% ipython --no-banner

In [1]: import numpy as np

In [2]: np.set_printoptions(precision=1, suppress=True, linewidth=140, floatmode="fixed")

In [3]: feats = np.load("layer11.npy")

In [4]: print(feats)
[[ 0.1 -0.2  0.1 -0.1 -0.1]
 [-0.2  0.7 -0.2  0.2  0.2]
 [ 0.1 -0.2  0.1 -0.1 -0.1]
 [-0.1  0.2 -0.1  0.1  0.1]
 [-0.1  0.2 -0.1  0.1  0.1]]

In [5]: vals, evecs = np.linalg.eigh(feats)

In [6]: x = np.array([2, -1, 3, 1, -2])

In [7]: print(round(float(x @ feats @ x), 1))
6.2

In [8]: print(evecs * np.abs(vals) @ evecs.T)
[[ 0.1 -0.2  0.1 -0.1 -0.1]
 [-0.2  0.7 -0.2  0.2  0.2]
 [ 0.1 -0.2  0.1 -0.1 -0.1]
 [-0.1  0.2 -0.1  0.1  0.1]
 [-0.1  0.2 -0.1  0.1  0.1]]

In [9]: hat = np.triu(np.array([[4, 7, 9, 1, 8],
   ...:     [7, 5, 4, 2, 4],
   ...:     [4, 0, 1, 3, 0],
   ...:     [0, 7, 8, 6, 1],
   ...:     [4, 1, 4, 9, 2]]), 1) + np.eye(5)

In [10]: out = hat @ feats @ np.linalg.inv(hat)

In [11]: print(np.round(np.trace(out), 1), np.round(np.trace(feats), 1))
1.0 1.0

In [12]: print(np.round(hat @ feats - feats @ hat, 1) + 0)
[[-1.6  4.3 -1.4  1.8  2.0]
 [-0.2  2.1 -0.8 -0.3 -1.0]
 [-0.2  0.2  0.0  0.4  0.6]
 [-0.1  0.8 -0.3 -0.1 -0.3]
 [ 0.0  0.5 -0.2 -0.2 -0.4]]

In [13]: print(np.round(np.poly(out), 1) + 0)
[ 1.0 -1.0  0.0  0.0  0.0  0.0]

In [14]: print(np.linalg.matrix_rank(out))
1

In [15]: K = np.array([[-0.6, -1.4, -0.2, -0.3, -0.1],
    ...:     [1.3, 1.0, 1.3, -1.3, -0.1],
    ...:     [0.4, 0.8, -0.3, -0.3, 1.2],
    ...:     [0.4, 0.3, -0.3, -0.3, 0.9]])

In [16]: t = np.radians(45)

In [17]: r_ = np.eye(5)

In [18]: r_[0, 0] = r_[2, 2] = np.cos(t)

In [19]: r_[0, 2], r_[2, 0] = -np.sin(t), np.sin(t)

In [20]: print(r_)
[[ 0.7  0.0 -0.7  0.0  0.0]
 [ 0.0  1.0  0.0  0.0  0.0]
 [ 0.7  0.0  0.7  0.0  0.0]
 [ 0.0  0.0  0.0  1.0  0.0]
 [ 0.0  0.0  0.0  0.0  1.0]]

In [21]: out = K @ r_.T

In [22]: print(np.linalg.svd(K, compute_uv=False), np.linalg.svd(out, compute_uv=False))
[2.8 1.7 1.1 0.2] [2.8 1.7 1.1 0.2]

In [23]: print(np.abs(out - K).max(axis=0))
[1.3 0.0 0.5 0.0 0.0]

In [24]: print(np.allclose(K @ K.T, out @ out.T))
True

In [25]: print(np.allclose(np.linalg.norm(K, axis=1), np.linalg.norm(out, axis=1)))
True

In [26]: out = np.array([[2, 0, -5, -4, -2],
    ...:     [2, 5, 1, -1, -5],
    ...:     [-5, 5, -3, -5, 5],
    ...:     [0, -4, -2, 0, -2]])

In [27]: mat = out.T @ out

In [28]: print(mat)
[[ 33 -15   7  15 -39]
 [-15  66  -2 -30   8]
 [  7  -2  39  34  -6]
 [ 15 -30  34  42 -12]
 [-39   8  -6 -12  58]]

In [29]: # rank 4

In [30]: cov = mat.T @ mat

In [31]: print(np.allclose(cov, cov.T))
True

In [32]: print(np.diag(cov))
[3109 5549 2766 4189 5129]

In [33]: print(np.round(np.linalg.svd(mat, compute_uv=False) ** 2, 1) + 0)
[13757.2  4332.7  2639.8    12.3     0.0]

In [34]: print(np.trace(cov), (mat ** 2).sum())
20742 20742

In [35]: print(np.linalg.matrix_rank(cov))
4

In [36]: print(cov)
[[ 3109 -2261  1278  2281 -3891]
 [-2261  5549 -1383 -3629  1949]
 [ 1278 -1383  2766  2991 -1279]
 [ 2281 -3629  2991  4189 -2229]
 [-3891  1949 -1279 -2229  5129]]

In [37]: arr = np.load("data.npy")

In [38]: print(arr)
[[ 1  0  0  0]
 [ 2  1  0  0]
 [ 0  0  1  0]
 [ 1 -1 -1  1]]

In [39]: # triangular, det is the product of the diagonal

In [40]: Q, evecs = np.linalg.qr(arr[:, :3])[0], np.linalg.qr(arr[:, 3:])[0]

In [41]: sigma = np.linalg.svd(Q.T @ evecs, compute_uv=False)

In [42]: print(np.round(np.linalg.norm(Q @ Q.T - evecs @ evecs.T, 2), 1))
1.0

In [43]: print(sigma)
[1.0]

In [44]: hat = np.triu(np.array([[-1, -1, -1, 0, -2],
    ...:     [1, -2, -1, -2, 0],
    ...:     [1, 0, 1, 0, -2],
    ...:     [-1, 1, 2, 1, 2],
    ...:     [2, -2, -1, -2, 1]]), 1) + np.eye(5)

In [45]: out = hat @ mat @ np.linalg.inv(hat)

In [46]: print(hat @ mat - mat @ hat)
[[ 86.0 -47.0  -7.0 -10.0 -68.0]
 [-37.0  47.0 -56.0  14.0  56.0]
 [ 78.0  -9.0  17.0  20.0 -92.0]
 [-78.0  31.0 -27.0 -84.0 130.0]
 [  0.0 -39.0 -31.0  16.0 -66.0]]

In [47]: print(np.linalg.matrix_rank(out))
4

In [48]: print(np.round(np.linalg.det(out), 1))
-0.0

In [49]: hat = np.triu(np.array([[-9, -9, 1, 8], [9, -5, 8, -1], [6, 2, -5, 1], [5, 9, -1, -9]]), 1) + np.eye(4)

In [50]: out = hat @ arr @ np.linalg.inv(hat)

In [51]: print(hat @ arr - arr @ hat)
[[-10.0  -8.0  -8.0   0.0]
 [ -1.0  19.0  -1.0 -16.0]
 [  1.0  -1.0  -1.0   0.0]
 [  0.0   9.0   7.0  -8.0]]

In [52]: print(np.trace(out), np.trace(arr))
4.0 4

In [53]: print(out)
[[  -9.0  -98.0  786.0 -804.0]
 [   1.0   11.0  -80.0   82.0]
 [   1.0    8.0  -65.0   66.0]
 [   1.0    8.0  -66.0   67.0]]

In [54]: rng = np.random.default_rng(7645)

In [55]: z = rng.permutation(4)

In [56]: out = arr[:, z] * rng.choice([-1, 1], 4)

In [57]: print(out)
[[ 0  0  0  1]
 [ 0 -1  0  2]
 [-1  0  0  0]
 [ 1  1  1  1]]

In [58]: Uu, _, Vt = np.linalg.svd(arr.T @ out)

In [59]: print(np.round(Uu @ Vt, 1) + 0)
[[ 0.0  0.0  0.0  1.0]
 [ 0.0 -1.0  0.0  0.0]
 [-1.0  0.0  0.0  0.0]
 [ 0.0  0.0  1.0  0.0]]

In [60]: A = np.loadtxt("test11.csv", delimiter=",")

In [61]: print(A)
[[0.0 0.0 2.0 3.0]
 [0.0 0.0 2.0 0.0]
 [0.0 0.0 0.0 2.0]
 [0.0 0.0 0.0 0.0]]

In [62]: out = np.array([[2, 0], [1, 2]])

In [63]: C = np.kron(out, A)

In [64]: print(C.shape)
(8, 8)

In [65]: print(np.linalg.matrix_rank(C))
4

In [66]: print(C)
[[0.0 0.0 4.0 6.0 0.0 0.0 0.0 0.0]
 [0.0 0.0 4.0 0.0 0.0 0.0 0.0 0.0]
 [0.0 0.0 0.0 4.0 0.0 0.0 0.0 0.0]
 [0.0 0.0 0.0 0.0 0.0 0.0 0.0 0.0]
 [0.0 0.0 2.0 3.0 0.0 0.0 4.0 6.0]
 [0.0 0.0 2.0 0.0 0.0 0.0 4.0 0.0]
 [0.0 0.0 0.0 2.0 0.0 0.0 0.0 4.0]
 [0.0 0.0 0.0 0.0 0.0 0.0 0.0 0.0]]

In [67]: Uu, sigma, Vt = np.linalg.svd(C)

In [68]: evecs = Vt[:(sigma > 1e-8).sum()]

In [69]: x = C[5] + -3 * C[2] + rng.integers(2) * np.eye(8)[4]

In [70]: print(x)
[  0.0   0.0   2.0 -12.0   1.0   0.0   4.0   0.0]

In [71]: print(np.round(evecs.T @ evecs, 1) + 0)
[[0.0 0.0 0.0 0.0 0.0 0.0 0.0 0.0]
 [0.0 0.0 0.0 0.0 0.0 0.0 0.0 0.0]
 [0.0 0.0 1.0 0.0 0.0 0.0 0.0 0.0]
 [0.0 0.0 0.0 1.0 0.0 0.0 0.0 0.0]
 [0.0 0.0 0.0 0.0 0.0 0.0 0.0 0.0]
 [0.0 0.0 0.0 0.0 0.0 0.0 0.0 0.0]
 [0.0 0.0 0.0 0.0 0.0 0.0 1.0 0.0]
 [0.0 0.0 0.0 0.0 0.0 0.0 0.0 1.0]]

In [72]: print(A.mean(axis=0))
[0.0 0.0 1.0 1.2]

In [73]: A[4]
---------------------------------------------------------------------------
IndexError                                Traceback (most recent call last)
Cell In[73], line 1
----> 1 A[4]

IndexError: index 4 is out of bounds for axis 0 with size 4

In [74]: print(round(float(np.linalg.norm(A)), 1))
4.6

In [75]: print(A.sum(axis=1))
[5.0 2.0 2.0 0.0]

In [76]: print(np.round(np.linalg.svd(A, compute_uv=False), 1) + 0)
[4.1 2.0 0.0 0.0]

In [77]: print(A.sum(axis=0))
[0.0 0.0 4.0 5.0]

In [78]: print(A - A[0])
[[ 0.0  0.0  0.0  0.0]
 [ 0.0  0.0  0.0 -3.0]
 [ 0.0  0.0 -2.0 -1.0]
 [ 0.0  0.0 -2.0 -3.0]]

In [79]: print(np.count_nonzero(A))
4

In [80]: print(np.linalg.matrix_rank(A, rtol=0.1))
2

In [81]: print([round(float(x), 1) for x in np.linalg.svd(A, compute_uv=False)[:3]])
[4.1, 2.0, 0.0]

In [82]: print(np.argsort(-np.linalg.norm(A, axis=0).round(6), kind="stable")[:3])
[3 2 0]

In [83]: data = np.load("mat.npy")

In [84]: print(data)
[[ 0  0  1  0  0]
 [ 0  0  0  1  0]
 [-3  0  0  0  0]
 [ 0  0  0  0  0]
 [ 0  0  0  0 -4]]

In [85]: # 3 groups of indices that never mix

In [86]: Uu, sigma, Vt = np.linalg.svd(data)

In [87]: print(sigma)
[4.0 3.0 1.0 1.0 0.0]

In [88]: print(np.argmax(sigma[:-1] / (sigma[1:] + 1e-6)) + 1)
4

In [89]: out = Uu[:, :4] @ np.diag(sigma[:4]) @ Vt[:4]

In [90]: print(np.linalg.matrix_rank(out))
4

In [91]: print(np.linalg.matrix_rank(data, rtol=0.05))
4

In [92]: print(np.sort(np.linalg.eigvals(data).real))
[-4.0  0.0  0.0  0.0  0.0]

In [93]: print(data @ data)
[[-3  0  0  0  0]
 [ 0  0  0  0  0]
 [ 0  0 -3  0  0]
 [ 0  0  0  0  0]
 [ 0  0  0  0 16]]

In [94]: print((np.linalg.matrix_power((data != 0) + (data.T != 0) + np.eye(5), 5) > 0).astype(int))
[[1 0 1 0 0]
 [0 1 0 1 0]
 [1 0 1 0 0]
 [0 1 0 1 0]
 [0 0 0 0 1]]

In [95]: X = np.load("run4.npy")

In [96]: print(X)
[[ 0  0 -1 -3 -1]
 [ 0  0 -1  0 -1]
 [ 1  1  0  0 -2]
 [ 3  0  0  0  2]
 [ 1  1  2 -2  0]]

In [97]: # null space of dimension 1

In [98]: rk = np.linalg.matrix_rank(X)

In [99]: print(rk)
4

In [100]: ns = np.linalg.svd(X)[2][rk:].T

In [101]: print([int(np.linalg.matrix_rank(X[:, :j + 1])) for j in range(5)])
[1, 2, 3, 4, 4]

In [102]: print([int(np.linalg.matrix_rank(X[:i])) for i in range(1, len(X) + 1)])
[1, 2, 3, 4, 4]

In [103]: print([int(np.linalg.matrix_rank(np.delete(X, i, axis=0))) for i in range(5)])
[4, 4, 4, 3, 4]

In [104]: print(np.linalg.matrix_rank(X.T @ X), np.linalg.matrix_rank(X @ X.T))
4 4

In [105]: print(ns.shape)
(5, 1)

In [106]: print(np.round(ns[:, 0] / ns[np.abs(ns[:, 0]).round(6).argmax(), 0], 1) + 0)
[-0.2  1.0 -0.4  0.0  0.4]

In [107]: print(np.round(ns @ ns.T, 1) + 0)
[[ 0.0 -0.2  0.1  0.0 -0.1]
 [-0.2  0.7 -0.3  0.0  0.3]
 [ 0.1 -0.3  0.1  0.0 -0.1]
 [ 0.0  0.0  0.0  0.0  0.0]
 [-0.1  0.3 -0.1  0.0  0.1]]

In [108]: print(round(np.trace(np.linalg.pinv(X) @ X), 1))
4.0

In [109]: print(np.round(X @ np.linalg.pinv(X) @ X, 1) + 0)
[[ 0.0  0.0 -1.0 -3.0 -1.0]
 [ 0.0  0.0 -1.0  0.0 -1.0]
 [ 1.0  1.0  0.0  0.0 -2.0]
 [ 3.0  0.0  0.0  0.0  2.0]
 [ 1.0  1.0  2.0 -2.0  0.0]]
